% ipython --no-banner

In [1]: import numpy as np

In [2]: import numpy.linalg as la

In [3]: np.set_printoptions(precision=3, suppress=True, linewidth=120, legacy="1.25")

In [4]: arr = np.load("block11.npy")

In [5]: print(arr)
[[ 0 -2  3]
 [ 0  2 -1]
 [ 0  0  3]]

In [6]: # rank 2

In [7]: print(np.trace(arr))
5

In [8]: print(np.allclose(arr @ arr.T, arr.T @ arr))
False

In [9]: print(la.matrix_power(arr, 2))
[[ 0 -4 11]
 [ 0  4 -5]
 [ 0  0  9]]

In [10]: print(arr @ arr)
[[ 0 -4 11]
 [ 0  4 -5]
 [ 0  0  9]]

In [11]: print(np.round(np.abs(la.eigvals(arr)).max(), 3))
3.0

In [12]: la.determinant(arr)
AttributeError: module 'numpy.linalg' has no attribute 'determinant'


In [13]: print(round(la.det(arr), 3))
0.0

In [14]: print((arr + arr.T) / 2)
[[ 0.  -1.   1.5]
 [-1.   2.  -0.5]
 [ 1.5 -0.5  3. ]]

In [15]: assert arr == arr.T
ValueError: The truth value of an array with more than one element is ambiguous. Use a.any() or a.all()


In [16]: print(np.round(la.norm(arr, 2), 3))
4.817

In [17]: print(round(la.norm(arr, "nuc"), 3))
6.765

In [18]: Uu, sv, vt = la.svd(arr)

In [19]: V = vt[:(sv > 1e-8).sum()]

In [20]: rng = np.random.default_rng(37613)

In [21]: vec = arr[0] + 3 * arr[2] + rng.integers(2) * np.eye(3)[0]

In [22]: print(vec)
[ 1. -2. 12.]

In [23]: print(np.round(V.T @ V, 3) + 0)
[[0. 0. 0.]
 [0. 1. 0.]
 [0. 0. 1.]]

In [24]: print(la.matrix_rank(np.vstack([arr, vec])))
3

In [25]: print(np.unique(arr.round(6), axis=0).shape)
(3, 3)

In [26]: print(np.abs(np.diag(la.qr(arr)[1])) > 1e-9)
[False  True  True]

In [27]: print(la.lstsq(arr[:-1].T, arr[-1])[2])
2

In [28]: gram = arr.T @ arr

In [29]: print(np.diag(gram))
[ 0  8 19]

In [30]: print(la.svd(arr, compute_uv=False) ** 2)
[23.208  3.792  0.   ]

In [31]: print(np.allclose(gram, gram.T))
True

In [32]: print(gram)
[[ 0  0  0]
 [ 0  8 -8]
 [ 0 -8 19]]

In [33]: print(la.matrix_rank(gram))
2

In [34]: X = np.array([[-0.1, 0.2, -1.6],
    ...:     [-0.3, 1.2, -1.0],
    ...:     [-0.7, 0.3, 2.0],
    ...:     [-1.3, -2.8, 0.3]])

In [35]: print(X)
[[-0.1  0.2 -1.6]
 [-0.3  1.2 -1. ]
 [-0.7  0.3  2. ]
 [-1.3 -2.8  0.3]]

In [36]: vec = np.array([0, 1, 1])

In [37]: rhs = X @ vec

In [38]: print(np.round(la.lstsq(X, rhs)[0], 3) + 0)
[0. 1. 1.]

In [39]: la.solve(X, rhs)
LinAlgError: Last 2 dimensions of the array must be square


In [40]: rhs = rhs + 0.05 * rng.normal(size=4)

In [41]: print(rhs)
[-1.435  0.17   2.406 -2.492]

In [42]: coef, *_ = la.lstsq(X, rhs)

In [43]: print(coef.round())
[-0.  1.  1.]

In [44]: A2 = np.array([[1, -3], [0, 2], [2, 1]])

In [45]: print(la.matrix_rank(np.vstack([X, A2.T])))
3

In [46]: print(np.einsum("ik,kj->ji", X, A2))
[[-3.3 -2.3  3.3 -0.7]
 [-0.9  2.3  4.7 -1.4]]

In [47]: A2 @ X
ValueError: matmul: Input operand 1 has a mismatch in its core dimension 0, with gufunc signature (n?,k),(k,m?)->(n?,m?) (size 4 is different from 2)


In [48]: print(np.vstack([X, A2.T]).shape)
(6, 3)

In [49]: print(la.matrix_rank(X @ A2))
2

In [50]: print(np.einsum("ik,kj->ij", X, A2))
[[-3.3 -0.9]
 [-2.3  2.3]
 [ 3.3  4.7]
 [-0.7 -1.4]]

In [51]: F = np.loadtxt("test11.csv", delimiter=",")

In [52]: print(F)
[[1. 0. 0.]
 [0. 0. 0.]
 [0. 0. 1.]]

In [53]: A2 = np.c_[X[:, :1] @ np.array([[2]]), np.array([2, 0, -1, -5])]

In [54]: print(A2)
[[-0.2  2. ]
 [-0.6  0. ]
 [-1.4 -1. ]
 [-2.6 -5. ]]

In [55]: print(np.round(la.norm(A2 - X @ la.lstsq(X, A2)[0], axis=0), 3) + 0)
[0.    1.814]

In [56]: Uu, sv, vt = la.svd(arr)

In [57]: print(np.argmax(sv[:-1] / (sv[1:] + 1e-6)) + 1)
2

In [58]: A2 = Uu[:, :2] @ np.diag(sv[:2]) @ vt[:2]

In [59]: print(round(np.abs(arr - A2).max(), 3))
0.0

In [60]: feats = 2 * np.eye(5) + np.ones((5, 5))

In [61]: print(feats)
[[3. 1. 1. 1. 1.]
 [1. 3. 1. 1. 1.]
 [1. 1. 3. 1. 1.]
 [1. 1. 1. 3. 1.]
 [1. 1. 1. 1. 3.]]

In [62]: # symmetric, so the eigenvalues are real

In [63]: rank = la.matrix_rank(arr)

In [64]: print(rank)
2

In [65]: N = la.svd(arr)[2][rank:].T

In [66]: print(N.shape)
(3, 1)

In [67]: print(np.allclose(arr @ N, 0))
True

In [68]: print([int(la.matrix_rank(np.delete(arr, i, axis=0))) for i in range(3)])
[2, 2, 2]

In [69]: print(la.matrix_rank(arr.T @ arr), la.matrix_rank(arr @ arr.T))
2 2

In [70]: print(N @ N.T)
[[1. 0. 0.]
 [0. 0. 0.]
 [0. 0. 0.]]

In [71]: E = np.load("a.npy")

In [72]: print(E)
[[-2.  0.  0.  0.]
 [ 0. -1.  1.  2.]
 [ 0.  0.  2.  2.]
 [ 0. -2. -1.  0.]]

In [73]: print((la.matrix_power((E != 0) + (E.T != 0) + np.eye(4), 4) > 0).astype(int))
[[1 0 0 0]
 [0 1 1 1]
 [0 1 1 1]
 [0 1 1 1]]

In [74]: print((E != 0).astype(int))
[[1 0 0 0]
 [0 1 1 1]
 [0 0 1 1]
 [0 1 1 0]]

In [75]: print(E @ E)
[[ 4.  0.  0.  0.]
 [ 0. -3. -1.  0.]
 [ 0. -4.  2.  4.]
 [ 0.  2. -4. -6.]]
